% ipython --no-banner

In [1]: import numpy as np

In [2]: from numpy import linalg as LA

In [3]: np.set_printoptions(precision=2, suppress=True, linewidth=100, legacy="1.25")

In [4]: E = np.loadtxt("x.csv", delimiter=",")

In [5]: E
Out[5]: 
array([[-4.34,  1.72, -1.78],
       [ 1.88,  0.65,  4.59],
       [ 2.03,  0.54,  4.54],
       [-2.01,  2.49,  3.84],
       [-4.42,  2.31, -0.27],
       [ 3.1 , -2.72, -2.82],
       [-0.94,  2.12,  4.43],
       [-3.86,  2.71,  1.67],
       [-0.19, -1.62, -4.73],
       [ 4.41, -2.36,  0.12],
       [ 4.23, -1.51,  2.19],
       [-3.44,  0.58, -3.58],
       [ 4.43, -1.98,  1.21],
       [-4.3 ,  1.64, -1.94],
       [ 4.27, -2.54, -0.59],
       [-0.7 ,  2.02,  4.52],
       [-2.51, -0.2 , -4.32],
       [-1.49, -0.89, -4.69],
       [ 0.8 ,  1.29,  4.76],
       [-1.72, -0.75, -4.64],
       [-2.22,  2.55,  3.68],
       [-2.78,  2.67,  3.18],
       [ 1.36,  0.97,  4.71]])

In [6]: # null space of dimension 1

In [7]: gram = np.cov(E, rowvar=False)

In [8]: E.std(axis=0)
Out[8]: array([2.99, 1.82, 3.48])

In [9]: np.median(E, axis=0)
Out[9]: array([-0.94,  0.65,  1.21])

In [10]: gram
Out[10]: 
array([[ 9.32, -4.18,  2.5 ],
       [-4.18,  3.45,  3.23],
       [ 2.5 ,  3.23, 12.64]])

In [11]: labels = E[:, 2] > np.median(E[:, 2])

In [12]: u = E[labels].mean(axis=0) - E[~labels].mean(axis=0)

In [13]: np.round((((E - E.mean(axis=0)) @ u > 0) == labels).mean(), 2)
Out[13]: 0.96

In [14]: arr = np.loadtxt("block5.csv", delimiter=",")

In [15]: arr
Out[15]: 
array([[-3.,  0.,  0.,  0.,  0.,  0.,  0.,  0.,  0.,  0.],
       [ 0.,  0.,  0.,  0.,  0.,  0.,  0.,  0.,  0.,  0.],
       [ 0.,  0.,  2.,  0.,  0.,  0.,  0.,  0.,  0.,  0.],
       [ 0.,  0.,  0.,  1.,  0.,  0.,  0.,  0.,  0.,  0.],
       [ 0.,  0.,  0.,  0., -1.,  0.,  0.,  0.,  0.,  0.],
       [ 0.,  0.,  0.,  0.,  0.,  1.,  0.,  0.,  0.,  0.],
       [ 0.,  0.,  0.,  0.,  0.,  0.,  2.,  0.,  0.,  0.],
       [ 0.,  0.,  0.,  0.,  0.,  0.,  0., -3.,  0.,  0.],
       [ 0.,  0.,  0.,  0.,  0.,  0.,  0.,  0., -2.,  0.],
       [ 0.,  0.,  0.,  0.,  0.,  0.,  0.,  0.,  0.,  1.]])

In [16]: rank = LA.matrix_rank(E)

In [17]: rank
Out[17]: 2

In [18]: ns = LA.svd(E)[2][rank:].T

In [19]: [int(LA.matrix_rank(E[:i])) for i in range(1, len(E) + 1)]
Out[19]: [1, 2, 2, 2, 2, 2, 2, 2, 2, 2, 2, 2, 2, 2, 2, 2, 2, 2, 2, 2, 2, 2, 2]

In [20]: ns @ ns.T
Out[20]: 
array([[ 0.21,  0.38, -0.14],
       [ 0.38,  0.7 , -0.25],
       [-0.14, -0.25,  0.09]])

In [21]: [int(LA.matrix_rank(E[:, :j + 1])) for j in range(3)]
Out[21]: [1, 2, 2]

In [22]: np.round(E @ ns, 2) + 0
Out[22]: 
array([[0.],
       [0.],
       [0.],
       [0.],
       [0.],
       [0.],
       [0.],
       [0.],
       [0.],
       [0.],
       [0.],
       [0.],
       [0.],
       [0.],
       [0.],
       [0.],
       [0.],
       [0.],
       [0.],
       [0.],
       [0.],
       [0.],
       [0.]])

In [23]: K = np.array([[-1.3, 0.8, -0.8, -1.5],
    ...:     [-0.4, -0.4, 0.1, -0.2],
    ...:     [0.2, -1.3, 2.2, 1.2],
    ...:     [-1.2, 1.1, 2.0, 0.2],
    ...:     [0.8, -0.9, -0.7, 0.5],
    ...:     [0.3, -1.2, -0.8, 0.8],
    ...:     [-0.5, -0.9, 0.7, -0.1],
    ...:     [0.6, 0.4, 0.0, -0.7],
    ...:     [-0.9, 1.2, -0.3, -1.1],
    ...:     [2.7, 1.3, -0.4, -0.1],
    ...:     [0.2, -0.1, -2.3, -0.2],
    ...:     [-0.4, 0.1, 0.1, -1.2],
    ...:     [0.3, -1.0, 1.8, -1.0],
    ...:     [0.1, 0.7, 1.8, -0.3],
    ...:     [-0.1, -0.5, 0.5, 0.9],
    ...:     [-0.3, -0.2, 1.0, 0.4],
    ...:     [-0.1, 0.3, 0.3, 0.2]])

In [24]: rng = np.random.default_rng(5550)

In [25]: K[:, 1] = 4 * K[:, 2] + 0.3 * rng.normal(size=17)

In [26]: K
Out[26]: 
array([[-1.3 , -2.98, -0.8 , -1.5 ],
       [-0.4 ,  0.6 ,  0.1 , -0.2 ],
       [ 0.2 ,  9.52,  2.2 ,  1.2 ],
       [-1.2 ,  7.9 ,  2.  ,  0.2 ],
       [ 0.8 , -2.69, -0.7 ,  0.5 ],
       [ 0.3 , -2.7 , -0.8 ,  0.8 ],
       [-0.5 ,  2.79,  0.7 , -0.1 ],
       [ 0.6 , -0.36,  0.  , -0.7 ],
       [-0.9 , -1.08, -0.3 , -1.1 ],
       [ 2.7 , -1.52, -0.4 , -0.1 ],
       [ 0.2 , -9.44, -2.3 , -0.2 ],
       [-0.4 ,  0.62,  0.1 , -1.2 ],
       [ 0.3 ,  7.45,  1.8 , -1.  ],
       [ 0.1 ,  7.43,  1.8 , -0.3 ],
       [-0.1 ,  2.25,  0.5 ,  0.9 ],
       [-0.3 ,  3.43,  1.  ,  0.4 ],
       [-0.1 ,  1.03,  0.3 ,  0.2 ]])

In [27]: # column 1 is much longer than the rest

In [28]: round(float(LA.norm(E, 2) / LA.norm(E)), 2)
Out[28]: 0.74

In [29]: gram = np.cov(K, rowvar=False)

In [30]: gram
Out[30]: 
array([[ 0.82, -0.76, -0.19,  0.18],
       [-0.76, 23.57,  5.8 ,  0.82],
       [-0.19,  5.8 ,  1.43,  0.19],
       [ 0.18,  0.82,  0.19,  0.6 ]])

In [31]: np.corrcoef(K.T)
Out[31]: 
array([[ 1.  , -0.17, -0.18,  0.26],
       [-0.17,  1.  ,  1.  ,  0.22],
       [-0.18,  1.  ,  1.  ,  0.21],
       [ 0.26,  0.22,  0.21,  1.  ]])

In [32]: np.round(np.corrcoef(K[:, 1], K[:, 2])[0, 1], 2)
Out[32]: 1.0

In [33]: np.median(K, axis=0)
Out[33]: array([-0.1 ,  0.62,  0.1 , -0.1 ])

In [34]: np.polyfit(K[:, 1], K[:, 2], 1)
Out[34]: array([ 0.25, -0.02])

In [35]: gram.shape
Out[35]: (4, 4)

In [36]: np.argwhere(np.triu(np.abs(np.corrcoef(K.T)) > 0.8, 1))
Out[36]: array([[1, 2]])

In [37]: K.std(axis=0)
Out[37]: array([0.88, 4.71, 1.16, 0.75])

In [38]: LA.eigvalsh(gram)[::-1]
Out[38]: array([25.05,  0.92,  0.45,  0.01])

In [39]: np.argsort(-K.std(axis=0).round(6), kind="stable")
Out[39]: array([1, 2, 0, 3])

In [40]: data = np.array([[-2.0, 2.0, 2.0, 2.0, 2.0, 2.0, 1.0, 1.0],
    ...:     [2.0, 1.0, 4.0, 4.0, 4.0, 4.0, 2.0, 2.0],
    ...:     [2.0, 4.0, 1.0, 4.0, 4.0, 4.0, 2.0, 2.0],
    ...:     [2.0, 4.0, 4.0, 1.0, 4.0, 4.0, 2.0, 2.0],
    ...:     [2.0, 4.0, 4.0, 4.0, 1.0, 4.0, 2.0, 2.0],
    ...:     [2.0, 4.0, 4.0, 4.0, 4.0, 1.0, 2.0, 2.0],
    ...:     [1.0, 2.0, 2.0, 2.0, 2.0, 2.0, -2.0, 1.0],
    ...:     [1.0, 2.0, 2.0, 2.0, 2.0, 2.0, 1.0, -2.0]])

In [41]: data
Out[41]: 
array([[-2.,  2.,  2.,  2.,  2.,  2.,  1.,  1.],
       [ 2.,  1.,  4.,  4.,  4.,  4.,  2.,  2.],
       [ 2.,  4.,  1.,  4.,  4.,  4.,  2.,  2.],
       [ 2.,  4.,  4.,  1.,  4.,  4.,  2.,  2.],
       [ 2.,  4.,  4.,  4.,  1.,  4.,  2.,  2.],
       [ 2.,  4.,  4.,  4.,  4.,  1.,  2.,  2.],
       [ 1.,  2.,  2.,  2.,  2.,  2., -2.,  1.],
       [ 1.,  2.,  2.,  2.,  2.,  2.,  1., -2.]])

In [42]: # symmetric, so the eigenvalues are real

In [43]: w, V = LA.eigh(arr)

In [44]: x0 = np.array([0, -3, -5, -4, 5, 3, -4, -2, -5, -1])

In [45]: V * np.maximum(w, 0) @ V.T
Out[45]: 
array([[0., 0., 0., 0., 0., 0., 0., 0., 0., 0.],
       [0., 0., 0., 0., 0., 0., 0., 0., 0., 0.],
       [0., 0., 2., 0., 0., 0., 0., 0., 0., 0.],
       [0., 0., 0., 1., 0., 0., 0., 0., 0., 0.],
       [0., 0., 0., 0., 0., 0., 0., 0., 0., 0.],
       [0., 0., 0., 0., 0., 1., 0., 0., 0., 0.],
       [0., 0., 0., 0., 0., 0., 2., 0., 0., 0.],
       [0., 0., 0., 0., 0., 0., 0., 0., 0., 0.],
       [0., 0., 0., 0., 0., 0., 0., 0., 0., 0.],
       [0., 0., 0., 0., 0., 0., 0., 0., 0., 1.]])

In [46]: round(x0 @ arr @ x0 / (x0 @ x0), 2), w[0], w[-1]
Out[46]: (0.16, -3.0, 2.0)

In [47]: V * np.abs(w) @ V.T
Out[47]: 
array([[3., 0., 0., 0., 0., 0., 0., 0., 0., 0.],
       [0., 0., 0., 0., 0., 0., 0., 0., 0., 0.],
       [0., 0., 2., 0., 0., 0., 0., 0., 0., 0.],
       [0., 0., 0., 1., 0., 0., 0., 0., 0., 0.],
       [0., 0., 0., 0., 1., 0., 0., 0., 0., 0.],
       [0., 0., 0., 0., 0., 1., 0., 0., 0., 0.],
       [0., 0., 0., 0., 0., 0., 2., 0., 0., 0.],
       [0., 0., 0., 0., 0., 0., 0., 3., 0., 0.],
       [0., 0., 0., 0., 0., 0., 0., 0., 2., 0.],
       [0., 0., 0., 0., 0., 0., 0., 0., 0., 1.]])

In [48]: np.abs(arr).sum(axis=1).max(), np.abs(w).max()
Out[48]: (3.0, 3.0)

In [49]: O, r_ = LA.qr(data)

In [50]: O @ r_
Out[50]: 
array([[-2.,  2.,  2.,  2.,  2.,  2.,  1.,  1.],
       [ 2.,  1.,  4.,  4.,  4.,  4.,  2.,  2.],
       [ 2.,  4.,  1.,  4.,  4.,  4.,  2.,  2.],
       [ 2.,  4.,  4.,  1.,  4.,  4.,  2.,  2.],
       [ 2.,  4.,  4.,  4.,  1.,  4.,  2.,  2.],
       [ 2.,  4.,  4.,  4.,  4.,  1.,  2.,  2.],
       [ 1.,  2.,  2.,  2.,  2.,  2., -2.,  1.],
       [ 1.,  2.,  2.,  2.,  2.,  2.,  1., -2.]])

In [51]: np.trace(O @ O.T)
Out[51]: 8.0

In [52]: X = np.array([[4.0, 1.0, 1.0, 1.0, 1.0],
    ...:     [1.0, 4.0, 1.0, 1.0, 1.0],
    ...:     [1.0, 1.0, 4.0, 1.0, 1.0],
    ...:     [1.0, 1.0, 1.0, 4.0, 1.0],
    ...:     [1.0, 1.0, 1.0, 1.0, 4.0]])

In [53]: u = np.array([3, 2, -2, 2, -2])

In [54]: A2 = X + np.outer(u, np.eye(5)[3])

In [55]: round(float(LA.det(A2) / LA.det(X)), 2), round(float(1 + LA.solve(X, u)[3]), 2)
Out[55]: (1.54, 1.54)

In [56]: LA.matrix_rank(LA.inv(A2) - LA.inv(X), tol=1e-8)
Out[56]: 1

In [57]: A2
Out[57]: 
array([[ 4.,  1.,  1.,  4.,  1.],
       [ 1.,  4.,  1.,  3.,  1.],
       [ 1.,  1.,  4., -1.,  1.],
       [ 1.,  1.,  1.,  6.,  1.],
       [ 1.,  1.,  1., -1.,  4.]])

In [58]: round(float(LA.norm(A2, 2)), 2)
Out[58]: 9.45

In [59]: LA.norm(A2, axis=0)
Out[59]: array([4.47, 4.47, 4.47, 7.94, 4.47])

In [60]: LA.norm(A2, axis=1).argmax()
Out[60]: 3

In [61]: np.round(LA.norm(A2[4], 1), 2), round(float(LA.norm(A2[4], np.inf)), 2)
Out[61]: (8.0, 4.0)

In [62]: w, V = LA.eigh(X)

In [63]: x0 = np.array([-2, 0, -2, 0, 0])

In [64]: V * np.sqrt(w) @ V.T
Out[64]: 
array([[1.95, 0.22, 0.22, 0.22, 0.22],
       [0.22, 1.95, 0.22, 0.22, 0.22],
       [0.22, 0.22, 1.95, 0.22, 0.22],
       [0.22, 0.22, 0.22, 1.95, 0.22],
       [0.22, 0.22, 0.22, 0.22, 1.95]])

In [65]: x0 @ X @ x0 / (x0 @ x0), w[0], w[-1]
Out[65]: (5.0, 3.0, 8.0)

In [66]: np.abs(X).sum(axis=1).max(), np.abs(w).max()
Out[66]: (8.0, 8.0)

In [67]: V * np.maximum(w, 0) @ V.T
Out[67]: 
array([[4., 1., 1., 1., 1.],
       [1., 4., 1., 1., 1.],
       [1., 1., 4., 1., 1.],
       [1., 1., 1., 4., 1.],
       [1., 1., 1., 1., 4.]])

In [68]: LA.eigvalsh(X[1:, 1:])
Out[68]: array([3., 3., 3., 7.])

In [69]: (np.sign(V[:, -1].round(6)) == np.sign(V[0, -1].round(6))).astype(int)
Out[69]: array([1, 1, 1, 1, 1])

In [70]: V * np.abs(w) @ V.T
Out[70]: 
array([[4., 1., 1., 1., 1.],
       [1., 4., 1., 1., 1.],
       [1., 1., 4., 1., 1.],
       [1., 1., 1., 4., 1.],
       [1., 1., 1., 1., 4.]])

In [71]: A = np.diag(np.array([0, 0, 1, 1, 0, 1, 0]))

In [72]: A
Out[72]: 
array([[0, 0, 0, 0, 0, 0, 0],
       [0, 0, 0, 0, 0, 0, 0],
       [0, 0, 1, 0, 0, 0, 0],
       [0, 0, 0, 1, 0, 0, 0],
       [0, 0, 0, 0, 0, 0, 0],
       [0, 0, 0, 0, 0, 1, 0],
       [0, 0, 0, 0, 0, 0, 0]])

In [73]: # 7 blocks once reordered

In [74]: (LA.matrix_power((A != 0) + (A.T != 0) + np.eye(7), 7) > 0).astype(int)
Out[74]: 
array([[1, 0, 0, 0, 0, 0, 0],
       [0, 1, 0, 0, 0, 0, 0],
       [0, 0, 1, 0, 0, 0, 0],
       [0, 0, 0, 1, 0, 0, 0],
       [0, 0, 0, 0, 1, 0, 0],
       [0, 0, 0, 0, 0, 1, 0],
       [0, 0, 0, 0, 0, 0, 1]])

In [75]: np.sort(LA.eigvals(A).real)
Out[75]: array([0., 0., 0., 0., 1., 1., 1.])
